In [1]: import numpy as np

In [2]: import numpy.linalg as la

In [3]: np.set_printoptions(precision=3, suppress=True, linewidth=200)

In [4]: rnd = lambda a: np.round(a, 3) + 0

In [5]: W0 = np.load("x.npy")

In [6]: W0
Out[6]: 
array([[1.  , 0.7 , 0.49],
       [0.7 , 1.  , 0.7 ],
       [0.49, 0.7 , 1.  ]])

In [7]: vec = np.array([9, 6, 2])

In [8]: print(W0 @ vec)
[14.18 13.7  10.61]

In [9]: rnd(W0 * vec)
Out[9]: 
array([[9.  , 4.2 , 0.98],
       [6.3 , 6.  , 1.4 ],
       [4.41, 4.2 , 2.  ]])

In [10]: np.sign((W0 @ vec).round(6))
Out[10]: array([1., 1., 1.])

In [11]: np.einsum("ij,j->i", W0, vec)
Out[11]: array([14.18, 13.7 , 10.61])

In [12]: print(rnd(la.det(W0.T)))
0.26

In [13]: rnd(np.poly(W0))
Out[13]: array([ 1.  , -3.  ,  1.78, -0.26])

In [14]: rnd(la.det(W0[::-1]))
Out[14]: np.float64(-0.26)

In [15]: L = la.cholesky(W0)

In [16]: rnd(np.prod(np.diag(L)) ** 2), rnd(la.det(W0))
Out[16]: (np.float64(0.26), np.float64(0.26))

In [17]: rnd(L)
Out[17]: 
array([[1.   , 0.   , 0.   ],
       [0.7  , 0.714, 0.   ],
       [0.49 , 0.5  , 0.714]])

In [18]: np.diag(L) ** 2
Out[18]: array([1.  , 0.51, 0.51])

In [19]: Y = np.array([[3, 2], [1, 1], [3, 2]])

In [20]: rnd(np.einsum("ij,ij->i", W0, W0))
Out[20]: array([1.73, 1.98, 1.73])

In [21]: rnd(np.einsum("ik,kj->ji", W0, Y))
Out[21]: 
array([[5.17, 5.2 , 5.17],
       [3.68, 3.8 , 3.68]])

In [22]: la.matrix_rank(np.vstack([W0, Y.T]))
Out[22]: np.int64(3)

In [23]: blk = np.stack([W0, 5 * W0, W0[::-1]])

In [24]: (blk @ W0.T).shape
Out[24]: (3, 3, 3)

In [25]: rnd(np.einsum("bij,cij->bc", blk, blk))
Out[25]: 
array([[  5.44 ,  27.201,   4.92 ],
       [ 27.201, 136.005,  24.6  ],
       [  4.92 ,  24.6  ,   5.44 ]])

In [26]: rnd(blk.sum(axis=0))
Out[26]: 
array([[6.49, 4.9 , 3.94],
       [4.9 , 7.  , 4.9 ],
       [3.94, 4.9 , 6.49]])

In [27]: M = np.loadtxt("out5.csv", delimiter=",")

In [28]: M
Out[28]: 
array([[0.667, 0.333, 0.   , 0.   , 0.   , 0.   , 0.   ],
       [0.333, 0.667, 0.   , 0.   , 0.   , 0.   , 0.   ],
       [0.   , 0.   , 1.   , 0.   , 0.   , 0.   , 0.   ],
       [0.25 , 0.   , 0.   , 0.25 , 0.25 , 0.   , 0.25 ],
       [0.2  , 0.2  , 0.2  , 0.   , 0.2  , 0.   , 0.2  ],
       [0.   , 0.   , 0.25 , 0.25 , 0.   , 0.5  , 0.   ],
       [0.   , 0.   , 0.   , 0.   , 0.   , 0.   , 1.   ]])

In [29]: rng = np.random.default_rng(63053)

In [30]: lab = rng.permutation(7)

In [31]: Y = M[:, lab] * rng.choice([-1, 1], 7)

In [32]: Y
Out[32]: 
array([[ 0.333,  0.   ,  0.   , -0.667,  0.   ,  0.   , -0.   ],
       [ 0.667,  0.   ,  0.   , -0.333,  0.   ,  0.   , -0.   ],
       [ 0.   ,  1.   ,  0.   , -0.   ,  0.   ,  0.   , -0.   ],
       [ 0.   ,  0.   ,  0.25 , -0.25 ,  0.25 ,  0.25 , -0.   ],
       [ 0.2  ,  0.2  ,  0.2  , -0.2  ,  0.2  ,  0.   , -0.   ],
       [ 0.   ,  0.25 ,  0.   , -0.   ,  0.   ,  0.25 , -0.5  ],
       [ 0.   ,  0.   ,  0.   , -0.   ,  1.   ,  0.   , -0.   ]])

In [33]: Uu, _, Vt = la.svd(M.T @ Y)

In [34]: print(rnd(Uu @ Vt))
[[ 0.  0.  0. -1.  0.  0.  0.]
 [ 1.  0.  0.  0.  0.  0.  0.]
 [ 0.  1.  0.  0.  0.  0.  0.]
 [ 0.  0.  0.  0.  0.  1.  0.]
 [ 0.  0.  1.  0.  0.  0.  0.]
 [ 0.  0.  0.  0.  0.  0. -1.]
 [ 0.  0.  0.  0.  1.  0.  0.]]

In [35]: print(lab)
[1 2 4 0 6 3 5]

In [36]: rnd(np.sort(np.abs(la.eigvals(M)))[::-1])
Out[36]: array([1.   , 1.   , 1.   , 0.5  , 0.334, 0.25 , 0.2  ])

In [37]: M @ np.ones(7)
Out[37]: array([1., 1., 1., 1., 1., 1., 1.])

In [38]: rnd(la.matrix_power(M, 2))
Out[38]: 
array([[0.556, 0.444, 0.   , 0.   , 0.   , 0.   , 0.   ],
       [0.444, 0.556, 0.   , 0.   , 0.   , 0.   , 0.   ],
       [0.   , 0.   , 1.   , 0.   , 0.   , 0.   , 0.   ],
       [0.279, 0.133, 0.05 , 0.062, 0.112, 0.   , 0.362],
       [0.24 , 0.24 , 0.24 , 0.   , 0.04 , 0.   , 0.24 ],
       [0.062, 0.   , 0.375, 0.188, 0.062, 0.25 , 0.062],
       [0.   , 0.   , 0.   , 0.   , 0.   , 0.   , 1.   ]])

In [39]: pr = np.eye(7)[2]

In [40]: for _ in range(6):
    ...:     pr = pr @ M
    ...:     print(pr.round(3))
    ...: 
[0. 0. 1. 0. 0. 0. 0.]
[0. 0. 1. 0. 0. 0. 0.]
[0. 0. 1. 0. 0. 0. 0.]
[0. 0. 1. 0. 0. 0. 0.]
[0. 0. 1. 0. 0. 0. 0.]
[0. 0. 1. 0. 0. 0. 0.]

In [41]: lab = rng.permutation(7)

In [42]: lab
Out[42]: array([3, 2, 5, 4, 1, 6, 0])

In [43]: Y = M[lab][:, lab]

In [44]: np.allclose(Y, M)
Out[44]: False

In [45]: rnd(np.sort(np.abs(la.eigvals(Y))))
Out[45]: array([0.2  , 0.25 , 0.334, 0.5  , 1.   , 1.   , 1.   ])

In [46]: r0 = np.array([0, 1, 3, 2, 2, 0, 1])

In [47]: Y = M + np.outer(r0, np.eye(7)[2])

In [48]: la.matrix_rank(Y - M)
Out[48]: np.int64(1)

In [49]: Uu, sigma, Vt = la.svd(M, full_matrices=False)

In [50]: rnd(sigma / sigma[0])
Out[50]: array([1.   , 0.923, 0.888, 0.491, 0.367, 0.242, 0.099])

In [51]: rnd(np.cumsum(sigma ** 2) / np.sum(sigma ** 2))
Out[51]: array([0.324, 0.6  , 0.856, 0.934, 0.978, 0.997, 1.   ])

In [52]: np.allclose(Uu * sigma @ Vt, M)
Out[52]: True

In [53]: E = np.load("a.npy")

In [54]: E
Out[54]: 
array([[ 0.,  1.,  1.,  3.,  1.,  4.,  0.,  0.,  0.],
       [ 5.,  3.,  3.,  3.,  5.,  5.,  1.,  0.,  0.],
       [ 0.,  2.,  5.,  3.,  3.,  4.,  5.,  0.,  0.],
       [ 2.,  5.,  3.,  2.,  0.,  0.,  2.,  0.,  0.],
       [ 3.,  1.,  1.,  2.,  1.,  0.,  2.,  0.,  0.],
       [ 0.,  3.,  2.,  3.,  0.,  0.,  0.,  0.,  0.],
       [ 3.,  3.,  2.,  3.,  5.,  0.,  1.,  0.,  0.],
       [ 0.,  0.,  0.,  0.,  0.,  0.,  0.,  4.,  5.],
       [ 0.,  0.,  0.,  0.,  0.,  0.,  0., -9., -9.]])

In [55]: vec = np.array([0, 2, 1, 0, 1, 2, 1, 0, 2])

In [56]: y = E @ vec

In [57]: y
Out[57]: array([ 12.,  25.,  25.,  15.,   6.,   8.,  14.,  10., -18.])

In [58]: rnd(la.solve(E, y))
Out[58]: array([0., 2., 1., 0., 1., 2., 1., 0., 2.])

In [59]: rnd(la.solve(E.T, E[1]))
Out[59]: array([0., 1., 0., 0., 0., 0., 0., 0., 0.])

In [60]: def softmax(z):
    ...:     e = np.exp(z - z.max(axis=-1, keepdims=True))
    ...:     return e / e.sum(axis=-1, keepdims=True)
    ...: 

In [61]: rnd(softmax(E[3] + 4))
Out[61]: array([0.038, 0.762, 0.103, 0.038, 0.005, 0.005, 0.038, 0.005, 0.005])

In [62]: rnd(softmax(10 * E[3]))
Out[62]: array([0., 1., 0., 0., 0., 0., 0., 0., 0.])

In [63]: rnd(softmax(E[3]))
Out[63]: array([0.038, 0.762, 0.103, 0.038, 0.005, 0.005, 0.038, 0.005, 0.005])

In [64]: scores = E @ E.T / np.sqrt(9)

In [65]: softmax(scores).round(6).argmax(axis=1)
Out[65]: array([1, 1, 2, 3, 1, 3, 1, 7, 8])

In [66]: G = E.T @ E

In [67]: G
Out[67]: 
array([[ 47.,  37.,  30.,  34.,  43.,  25.,  18.,   0.,   0.],
       [ 37.,  58.,  48.,  48.,  38.,  27.,  28.,   0.,   0.],
       [ 30.,  48.,  53.,  47.,  42.,  39.,  38.,   0.,   0.],
       [ 34.,  48.,  47.,  53.,  44.,  39.,  29.,   0.,   0.],
       [ 43.,  38.,  42.,  44.,  61.,  41.,  27.,   0.,   0.],
       [ 25.,  27.,  39.,  39.,  41.,  57.,  25.,   0.,   0.],
       [ 18.,  28.,  38.,  29.,  27.,  25.,  35.,   0.,   0.],
       [  0.,   0.,   0.,   0.,   0.,   0.,   0.,  97., 101.],
       [  0.,   0.,   0.,   0.,   0.,   0.,   0., 101., 106.]])

In [68]: data = np.load("block9.npy")

In [69]: data
Out[69]: 
array([[ 0.7, -0.1,  2.8, -0.5,  1.6,  1.1, -0.6],
       [-1.7, -1.1, -0.6,  0.4,  0.1, -1.4,  0.9],
       [-0.6,  1.2, -0.7, -0.9, -0.4, -0.1,  0. ],
       [ 0.3, -1.6,  1.1, -2.1,  0.5,  0.4, -0.4],
       [-0.4, -1.1, -0.3,  1. , -0.1,  2.5, -0.7],
       [-0.9,  0.1, -0.4,  0.2,  1.3,  0.1, -0.3],
       [ 0.7, -1. , -0.4,  1.6,  0.3, -0.8,  0.8],
       [-0.7,  0.5, -0.9,  0.2, -1.4, -2.3,  1.8],
       [-0.5,  0. ,  1.6, -0.9,  0.1, -0.4,  0.4],
       [ 0.3, -1.6, -0.1,  0.2,  0. ,  0.7,  0.5],
       [ 1.5, -0.7, -0.8,  0.2,  0.4, -0.2,  0.8],
       [-0.3,  1.2,  1.6, -1.6, -0.5,  1.1, -0.7],
       [ 1.1, -0.3, -1.4,  1.9, -0.6, -0.3, -0.5],
       [ 0.6,  0.5,  0.4,  0.5,  0.1, -0.7,  0.8],
       [ 3.6,  2.4, -2.1,  3.3, -0.6, -5.1,  1.5],
       [ 0. , -2.8,  1. ,  0.7,  0.5, -1.4,  0.8],
       [ 1. , -0.9, -1. , -0.8,  0.2, -0.8,  1.9],
       [-0.9, -0.8,  0.9, -2.8, -0.8,  0.1,  1. ],
       [ 0.7,  1. , -1.3, -0.4,  1.3,  0.5,  0.2],
       [ 0.8,  0.8, -0.8,  0.3,  0.1,  1.9, -0.6],
       [ 0. ,  1.8,  0.1, -0.2, -0.2,  0.2, -1.3],
       [ 2. , -1.4, -0.3,  0.4,  0.5, -0.3,  0.9],
       [-0.5, -0.7, -0.4, -0.9, -1. ,  1.4,  0. ],
       [ 1.3, -0.6, -0.1,  1.8,  1.1,  0.8,  1.3],
       [ 0.7, -0.1,  1.5,  0.6,  0. ,  0.6, -0.7],
       [-0.8, -0.7, -1.1, -1.1, -0.6,  2.2, -0.4]])

In [70]: Y = np.array([[0, 3, 2],
    ...:     [1, 1, 1],
    ...:     [3, 3, 1],
    ...:     [1, 3, 3],
    ...:     [1, 2, 3],
    ...:     [3, 0, 0],
    ...:     [0, 1, 1],
    ...:     [3, 2, 3],
    ...:     [0, 1, 1]])

In [71]: print(np.einsum("ik,kj->ij", E, Y))
[[ 20.  15.  14.]
 [ 35.  47.  41.]
 [ 35.  37.  30.]
 [ 16.  28.  20.]
 [  7.  23.  19.]
 [ 12.  18.  14.]
 [ 17.  38.  36.]
 [ 12.  13.  17.]
 [-27. -27. -36.]]

In [72]: E @ Y
Out[72]: 
array([[ 20.,  15.,  14.],
       [ 35.,  47.,  41.],
       [ 35.,  37.,  30.],
       [ 16.,  28.,  20.],
       [  7.,  23.,  19.],
       [ 12.,  18.,  14.],
       [ 17.,  38.,  36.],
       [ 12.,  13.,  17.],
       [-27., -27., -36.]])

In [73]: Y @ E
---------------------------------------------------------------------------
ValueError                                Traceback (most recent call last)
Cell In[73], line 1
----> 1 Y @ E

ValueError: matmul: Input operand 1 has a mismatch in its core dimension 0, with gufunc signature (n?,k),(k,m?)->(n?,m?) (size 9 is different from 3)

In [74]: np.einsum("ij,ij->i", E, E)
Out[74]: array([ 28., 103.,  88.,  46.,  20.,  22.,  57.,  41., 162.])

In [75]: print(la.matrix_rank(E @ Y))
3
